% python3 -q
>>> import numpy as np
>>> np.set_printoptions(precision=2, suppress=True, linewidth=100, legacy="1.25")
>>> def rd(a):
...     return np.round(a, 2) + 0
... 
>>> m1 = np.load("run17.npy")
>>> print(m1)
[[0. 1. 1. 1.]
 [1. 1. 2. 1.]
 [0. 2. 1. 1.]
 [0. 0. 0. 2.]]
>>> w, evecs = np.linalg.eig(m1)
>>> print(rd(m1 @ evecs[:, 0] - w[0] * evecs[:, 0]))
[0. 0. 0. 0.]
>>> print(rd(np.sort(np.linalg.eigvals(m1 @ m1))))
[ 0.09  1.    4.   10.91]
>>> print(rd(np.sort(np.linalg.eigvals(m1.T))))
[-1.  -0.3  2.   3.3]
>>> Q = m1.astype(float).copy()
>>> for j in range(4):
...     Q[:, j] -= Q[:, :j] @ (Q[:, :j].T @ Q[:, j])
...     Q[:, j] /= np.linalg.norm(Q[:, j])
... 
>>> print(rd(Q.T @ m1))
[[1.   1.   2.   1.  ]
 [0.   2.24 1.34 1.34]
 [0.   0.   0.45 0.45]
 [0.   0.   0.   2.  ]]
>>> print(rd(Q.T @ Q))
[[1. 0. 0. 0.]
 [0. 1. 0. 0.]
 [0. 0. 1. 0.]
 [0. 0. 0. 1.]]
>>> print(rd(Q))
[[ 0.    0.45  0.89  0.  ]
 [ 1.    0.    0.    0.  ]
 [ 0.    0.89 -0.45  0.  ]
 [ 0.    0.    0.    1.  ]]
>>> proj = np.triu(np.array([[0, 3, 1, -2], [-2, 1, -2, 3], [-1, 1, 1, -1], [0, -3, 2, 1]]), 1) + np.eye(4)
>>> B = proj @ m1 @ np.linalg.inv(proj)
>>> print(np.trace(B), np.trace(m1))
4.0 4.0
>>> print(B)
[[  3.  -3.  -1.  15.]
 [  1.  -6. -13.  12.]
 [  0.   2.   5.  -2.]
 [  0.   0.   0.   2.]]
>>> print(rd(np.linalg.eigvals(m1)))
[ 3.3 -0.3 -1.   2. ]
>>> print(np.kron(np.eye(2, dtype=int), m1))
[[0. 1. 1. 1. 0. 0. 0. 0.]
 [1. 1. 2. 1. 0. 0. 0. 0.]
 [0. 2. 1. 1. 0. 0. 0. 0.]
 [0. 0. 0. 2. 0. 0. 0. 0.]
 [0. 0. 0. 0. 0. 1. 1. 1.]
 [0. 0. 0. 0. 1. 1. 2. 1.]
 [0. 0. 0. 0. 0. 2. 1. 1.]
 [0. 0. 0. 0. 0. 0. 0. 2.]]
>>> B = np.array([[5, 4], [-8, -4]])
>>> W2 = np.kron(B, m1)
>>> print(W2.shape)
(8, 8)
>>> print(np.linalg.matrix_rank(W2))
8
>>> X = np.load("arr.npy")
>>> print(X)
[[6.22 3.35 6.32]
 [6.73 2.18 5.5 ]
 [7.32 2.05 5.42]
 [5.08 2.71 6.55]
 [3.99 3.92 6.66]
 [6.05 1.28 6.75]
 [5.42 2.87 6.58]
 [5.91 3.49 4.94]
 [5.9  0.01 5.87]
 [5.92 2.99 5.37]
 [5.76 2.98 5.57]
 [5.27 2.83 4.73]
 [4.66 5.61 5.16]
 [6.38 2.09 6.65]
 [7.04 4.39 6.48]
 [6.72 0.67 6.45]
 [7.31 2.73 4.19]
 [7.33 2.17 5.84]
 [4.71 3.24 7.56]
 [6.2  3.14 6.7 ]]
>>> cov = np.cov(X, rowvar=False)
>>> print(cov.shape)
(3, 3)
>>> print(rd(np.median(X, axis=0)))
[5.98 2.85 6.1 ]
>>> print(rd(np.linalg.eigvalsh(cov)[::-1]))
[1.78 0.93 0.43]
>>> print(rd(np.corrcoef(X[:, 2], X[:, 0])[0, 1]))
-0.28
